% ipython --no-banner

In [1]: import numpy as np

In [2]: import numpy.linalg as la

In [3]: np.set_printoptions(precision=1, suppress=True, linewidth=120)

In [4]: tidy = lambda a: np.round(a, 1) + 0

In [5]: E = np.loadtxt("run5.csv", delimiter=",")

In [6]: E
Out[6]: 
array([[ 7.,  3.,  2.,  5.],
       [ 0.,  0.,  0.,  0.],
       [ 1.,  5.,  0.,  2.],
       [ 0.,  0.,  0.,  0.],
       [ 2.,  5.,  6.,  6.],
       [ 0.,  0.,  0.,  0.],
       [ 2.,  5.,  6.,  6.],
       [ 3.,  9.,  3.,  4.],
       [ 7.,  3.,  2.,  5.],
       [ 8.,  8.,  2.,  7.],
       [ 0.,  0.,  0.,  0.],
       [ 0.,  0.,  0.,  0.],
       [ 1.,  5.,  0.,  2.],
       [ 1.,  5.,  0.,  2.],
       [ 7.,  3.,  2.,  5.],
       [ 0.,  0.,  0.,  0.],
       [ 1.,  0.,  6.,  4.],
       [ 9.,  7.,  5.,  7.],
       [ 0.,  0.,  0.,  0.],
       [10., 12.,  5.,  9.]])

In [7]: B = np.c_[E[:, :2] @ np.array([[3, 1], [0, 3]]), np.array([6, -7, 5, 8, 7, 3, -1, 1, -2, 3, 4, 7, -4, -7, 7, 3, -5, -9, 1, -8])]

In [8]: B
Out[8]: 
array([[21., 16.,  6.],
       [ 0.,  0., -7.],
       [ 3., 16.,  5.],
       [ 0.,  0.,  8.],
       [ 6., 17.,  7.],
       [ 0.,  0.,  3.],
       [ 6., 17., -1.],
       [ 9., 30.,  1.],
       [21., 16., -2.],
       [24., 32.,  3.],
       [ 0.,  0.,  4.],
       [ 0.,  0.,  7.],
       [ 3., 16., -4.],
       [ 3., 16., -7.],
       [21., 16.,  7.],
       [ 0.,  0.,  3.],
       [ 3.,  1., -5.],
       [27., 30., -9.],
       [ 0.,  0.,  1.],
       [30., 46., -8.]])

In [9]: la.matrix_rank(B)
Out[9]: np.int64(3)

In [10]: la.matrix_rank(np.c_[E, B])
Out[10]: np.int64(5)

In [11]: O, r_ = la.qr(E)

In [12]: tidy(O.T @ O)
Out[12]: 
array([[1., 0., 0., 0.],
       [0., 1., 0., 0.],
       [0., 0., 1., 0.],
       [0., 0., 0., 1.]])

In [13]: tidy(abs(r_[0, 0])), tidy(la.norm(E[:, 0]))
Out[13]: (np.float64(20.3), np.float64(20.3))

In [14]: tidy(r_)
Out[14]: 
array([[-20.3, -18.3,  -9.4, -17.7],
       [  0. , -12.4,  -3.5,  -4.8],
       [  0. ,   0. ,   9. ,   5.3],
       [  0. ,   0. ,   0. ,  -2.2]])

In [15]: O.shape, r_.shape
Out[15]: ((20, 4), (4, 4))

In [16]: C = E[[6, 2]].astype(float)

In [17]: for _ in range(7):
    ...:     idx = la.norm(E[:, None] - C, axis=-1).argmin(axis=1)
    ...:     C = np.array([E[idx == j].mean(axis=0) for j in range(2)])
    ...: 

In [18]: idx
Out[18]: array([0, 1, 1, 1, 0, 1, 0, 0, 0, 0, 1, 1, 1, 1, 0, 1, 1, 0, 1, 0])

In [19]: np.bincount(idx)
Out[19]: array([ 9, 11])

In [20]: tidy(C[1] - C[0])
Out[20]: array([-5.7, -4.7, -3.1, -5.1])

In [21]: Xc = (E - E.mean(axis=0)) / E.std(axis=0)

In [22]: np.argwhere(np.abs(Xc) > 2)
Out[22]: 
array([[19,  0],
       [19,  1],
       [19,  3]])

In [23]: coef = la.lstsq(np.delete(Xc, 3, axis=1), Xc[:, 3])[0]

In [24]: tidy(coef)
Out[24]: array([0.5, 0.2, 0.5])

In [25]: tidy(1 - np.var(Xc[:, 3] - np.delete(Xc, 3, axis=1) @ coef))
Out[25]: np.float64(1.0)

In [26]: np.abs(coef).argmax()
Out[26]: np.int64(0)

In [27]: M = np.load("a.npy")

In [28]: M
Out[28]: 
array([[ 2,  3, -2,  3,  2],
       [-3, -1,  1,  3, -1],
       [ 1,  2,  3, -2, -3],
       [-2,  3,  0, -3,  3],
       [ 2,  0, -1, -1,  3]])

In [29]: hat = np.triu(np.array([[6, 6, 8, 4, 7],
    ...:     [1, 1, 6, 5, 6],
    ...:     [2, 8, 0, 7, 3],
    ...:     [9, 1, 1, 1, 1],
    ...:     [8, 2, 9, 8, 0]]), 1) + np.eye(5)

In [30]: B = hat @ M @ la.inv(hat)

In [31]: tidy(np.poly(B))
Out[31]: array([   1.,   -4.,   -6.,   48., -543.,  830.])

In [32]: la.matrix_rank(B)
Out[32]: np.int64(5)

In [33]: np.trace(B), np.trace(M)
Out[33]: (np.float64(4.0), np.int64(4))

In [34]: O, r_ = la.qr(M)

In [35]: tidy(O.T @ O)
Out[35]: 
array([[1., 0., 0., 0., 0.],
       [0., 1., 0., 0., 0.],
       [0., 0., 1., 0., 0.],
       [0., 0., 0., 1., 0.],
       [0., 0., 0., 0., 1.]])

In [36]: O.shape, r_.shape
Out[36]: ((5, 5), (5, 5))

In [37]: np.trace(O @ O.T)
Out[37]: np.float64(5.0)

In [38]: tidy(O)
Out[38]: 
array([[-0.4, -0.5,  0.4,  0.6,  0. ],
       [ 0.6,  0.1, -0.1,  0.6,  0.5],
       [-0.2, -0.4, -0.9,  0.1,  0.1],
       [ 0.4, -0.7,  0.2, -0.5,  0.1],
       [-0.4,  0.1,  0.1, -0.3,  0.9]])

In [39]: tidy(abs(r_[0, 0])), tidy(la.norm(M[:, 0]))
Out[39]: (np.float64(4.7), np.float64(4.7))

In [40]: tidy(r_)
Out[40]: 
array([[-4.7, -1.1,  1.3,  0.2, -0.9],
       [ 0. , -4.7, -0.1,  1.4, -1.9],
       [ 0. ,  0. , -3.7,  2.2,  4.4],
       [ 0. ,  0. ,  0. ,  5. , -2. ],
       [ 0. ,  0. ,  0. ,  0. ,  2.1]])

In [41]: tidy(O @ r_)
Out[41]: 
array([[ 2.,  3., -2.,  3.,  2.],
       [-3., -1.,  1.,  3., -1.],
       [ 1.,  2.,  3., -2., -3.],
       [-2.,  3.,  0., -3.,  3.],
       [ 2.,  0., -1., -1.,  3.]])

In [42]: np.allclose(r_.T @ r_, M.T @ M)
Out[42]: True

In [43]: tidy(np.abs(np.diag(r_)))
Out[43]: array([4.7, 4.7, 3.7, 5. , 2.1])

In [44]: np.kron(np.eye(2, dtype=int), M)
Out[44]: 
array([[ 2,  3, -2,  3,  2,  0,  0,  0,  0,  0],
       [-3, -1,  1,  3, -1,  0,  0,  0,  0,  0],
       [ 1,  2,  3, -2, -3,  0,  0,  0,  0,  0],
       [-2,  3,  0, -3,  3,  0,  0,  0,  0,  0],
       [ 2,  0, -1, -1,  3,  0,  0,  0,  0,  0],
       [ 0,  0,  0,  0,  0,  2,  3, -2,  3,  2],
       [ 0,  0,  0,  0,  0, -3, -1,  1,  3, -1],
       [ 0,  0,  0,  0,  0,  1,  2,  3, -2, -3],
       [ 0,  0,  0,  0,  0, -2,  3,  0, -3,  3],
       [ 0,  0,  0,  0,  0,  2,  0, -1, -1,  3]])

In [45]: tidy(la.eigvals(M).sum().real)
Out[45]: np.float64(4.0)

In [46]: tidy(la.det(M.T))
Out[46]: np.float64(-830.0)

In [47]: B = np.array([[-2, 2], [2, 0]])

In [48]: C = np.kron(B, M)

In [49]: C.shape
Out[49]: (10, 10)

In [50]: la.matrix_rank(C)
Out[50]: np.int64(10)

In [51]: tidy(la.norm(C, 2)), tidy(la.norm(B, 2) * la.norm(M, 2))
Out[51]: (np.float64(22.6), np.float64(22.6))

In [52]: C
Out[52]: 
array([[-4, -6,  4, -6, -4,  4,  6, -4,  6,  4],
       [ 6,  2, -2, -6,  2, -6, -2,  2,  6, -2],
       [-2, -4, -6,  4,  6,  2,  4,  6, -4, -6],
       [ 4, -6,  0,  6, -6, -4,  6,  0, -6,  6],
       [-4,  0,  2,  2, -6,  4,  0, -2, -2,  6],
       [ 4,  6, -4,  6,  4,  0,  0,  0,  0,  0],
       [-6, -2,  2,  6, -2,  0,  0,  0,  0,  0],
       [ 2,  4,  6, -4, -6,  0,  0,  0,  0,  0],
       [-4,  6,  0, -6,  6,  0,  0,  0,  0,  0],
       [ 4,  0, -2, -2,  6,  0,  0,  0,  0,  0]])

In [53]: m1 = np.loadtxt("data.csv", delimiter=",")

In [54]: m1
Out[54]: 
array([[ 3.2,  1.4, -0.5,  9.4],
       [ 2.1, -2.8,  3.2, -8.8],
       [-8.3, -4.8,  0.1, -2.9],
       [-8.1,  4.1, -2.6, -3.3],
       [ 2.4, -6.7, -1.1, -6.9],
       [-8.5, -4.5, -1.8,  2.1],
       [ 8.8, -3.5,  2.2,  2.2],
       [-5.1,  2.9,  1.2,  8. ],
       [ 8.7, -2.8,  3.1,  2.5],
       [-1.3,  7.5,  2.8,  5.9],
       [ 3.2,  4. , -8.4, -1.6],
       [ 1.7, -8.7,  1.2, -4.4],
       [-9.3, -1.4, -3.3, -0.6],
       [-5.3, -0.5,  4.4,  7.3],
       [-4.6, -1.9,  7.4, -4.5],
       [-7.7,  3. , -4.7,  3. ],
       [-1.2, -0.4,  5.7,  8.1],
       [-4.5,  5.5, -2.9,  6.4],
       [ 8.5,  0.3,  2.2, -4.8],
       [-0.3, -7.8, -5.9, -2.1]])

In [55]: x0 = np.array([-9, 2, 7, -1])

In [56]: rhs = m1 @ x0

In [57]: tidy(la.lstsq(m1, rhs)[0])
Out[57]: array([-9.,  2.,  7., -1.])

In [58]: tidy(la.solve(m1.T @ m1, m1.T @ rhs))
Out[58]: array([-9.,  2.,  7., -1.])

In [59]: rng = np.random.default_rng(92)

In [60]: rhs = rhs + 0.3 * rng.normal(size=20)

In [61]: tidy(rhs)
Out[61]: 
array([-39.6,   6.4,  68.3,  65.8, -35.9,  53.1, -73.2,  52.1, -64.8,  40.3, -78.1, -19.5,  58.6,  70.1,  93.5,  39.1,
        41.7,  24.7, -55.7, -52. ])

In [62]: coef, *_ = la.lstsq(m1, rhs)

In [63]: [round(float(la.norm(la.solve(m1.T @ m1 + lam * np.eye(4), m1.T @ rhs))), 2) for lam in (0, 1, 10, 100)]
Out[63]: [11.61, 11.57, 11.28, 9.13]

In [64]: tidy(la.norm(rhs - m1 @ coef))
Out[64]: np.float64(1.2)
